>>> import numpy as np
>>> import numpy.linalg as la
>>> np.set_printoptions(precision=2, suppress=True, linewidth=160)
>>> mat = np.load("case1.npy")
>>> print(mat)
[[ 0.81  0.96 -0.91]
 [ 0.78  0.7  -0.82]
 [-0.47 -1.    0.86]
 [ 0.96  0.94 -0.98]
 [-0.95 -1.    1.  ]
 [-0.99  0.23  0.98]
 [-0.99  0.39  0.98]
 [-0.85  0.56  0.74]
 [ 0.84  0.42 -0.83]
 [ 0.41 -0.47 -0.24]
 [-0.81  0.52  0.69]
 [-0.87 -0.52  0.87]
 [-0.72  0.88  0.4 ]
 [ 0.98  1.   -0.99]
 [ 0.77  0.89 -0.86]
 [-0.85 -0.95  0.92]
 [-0.97 -0.27  0.96]
 [ 0.3   0.95 -0.65]
 [ 0.23 -0.93  0.24]
 [-0.91  0.01  0.87]
 [ 0.43 -0.7  -0.17]
 [ 0.76 -0.61 -0.6 ]
 [-0.91 -0.98  0.96]
 [ 0.98  1.   -1.  ]]
>>> C = mat[[0, 5]].astype(float)
>>> for _ in range(4):
...     idx = la.norm(mat[:, None] - C, axis=-1).argmin(axis=1)
...     C = np.array([mat[idx == j].mean(axis=0) for j in range(2)])
... 
>>> print(idx)
[0 0 1 0 1 1 1 1 0 0 1 1 1 0 0 1 1 0 1 1 0 0 1 0]
>>> print(np.abs(C[1] - C[0]).argmax())
2
>>> Q, V = la.qr(mat[:, :2])[0], la.qr(mat[:, 2:])[0]
>>> sv = la.svd(Q.T @ V, compute_uv=False)
>>> print((sv > 0.9).sum())
1
>>> print(np.degrees(np.arccos(sv.clip(0, 1))))
[7.4]
>>> print(sv)
[0.99]
>>> T = np.stack([mat, 2 * mat, mat[::-1]])
>>> print(la.matrix_rank(T))
[3 3 3]
>>> print(T.shape)
(3, 24, 3)
>>> print(np.einsum("bij,cij->bc", T, T))
[[ 45.26  90.53   0.53]
 [ 90.53 181.05   1.06]
 [  0.53   1.06  45.26]]
>>> f = np.array([-3, 0, -5])
>>> data = np.array([np.roll(f, i) for i in range(3)])
>>> print(data)
[[-3  0 -5]
 [-5 -3  0]
 [ 0 -5 -3]]
>>> hat = np.triu(np.array([[-3, 3, -5], [-1, 2, -2], [-4, 5, -3]]), 1) + np.eye(3)
>>> A2 = hat @ data @ la.inv(hat)
>>> print(hat @ data - data @ hat)
[[-15.  25.   0.]
 [  0.  25. -25.]
 [  0.   0. -10.]]
>>> print(np.trace(A2), np.trace(data))
-9.0 -9
>>> print(la.matrix_rank(A2))
3
>>> print(np.round(la.det(A2), 2))
-152.0
>>> print(A2)
[[-18.  70.  60.]
 [ -5.  22.  25.]
 [  0.  -5. -13.]]
>>> print(np.poly(A2))
[  1.   9.  27. 152.]
>>> K = np.load("m.npy")
>>> print(K)
[[ 0 -7  6  6]
 [ 0  0  7  7]
 [ 0  0  0  6]
 [ 0  0  0  0]]
>>> G = K.T @ K
>>> print(np.diag(G))
[  0  49  85 121]
>>> print((K @ K.T).shape)
(4, 4)
>>> print(np.trace(G), (K ** 2).sum())
255 255
>>> print(la.matrix_rank(G))
3
>>> m1 = np.loadtxt("x.csv", delimiter=",")
>>> print(m1)
[[ 0.3   0.5  -1.2  -2.7 ]
 [-0.3   0.    0.1   2.4 ]
 [-2.3  -0.1   0.1   0.9 ]
 [-0.31  0.14  0.12  2.28]]
>>> A2 = la.inv(m1)
>>> print(round(float(la.det(m1) * la.det(A2)), 2))
1.0
>>> print(np.round(la.cond(m1), 2))
46.79
>>> print(round(la.slogdet(m1)[0], 2))
1.0
>>> print(np.round(la.inv(A2), 2) + 0)
[[ 0.3   0.5  -1.2  -2.7 ]
 [-0.3   0.    0.1   2.4 ]
 [-2.3  -0.1   0.1   0.9 ]
 [-0.31  0.14  0.12  2.28]]
>>> print(la.det(m1) * A2)
[[-0.03  0.29 -0.4  -0.19]
 [ 0.13 -5.26 -0.07  5.71]
 [-0.74 -3.33 -0.02  2.63]
 [ 0.03  0.54 -0.05 -0.13]]
>>> print(np.round(m1 @ A2, 2) + 0)
[[1. 0. 0. 0.]
 [0. 1. 0. 0.]
 [0. 0. 1. 0.]
 [0. 0. 0. 1.]]
>>> print(np.allclose(A2, m1.T))
False
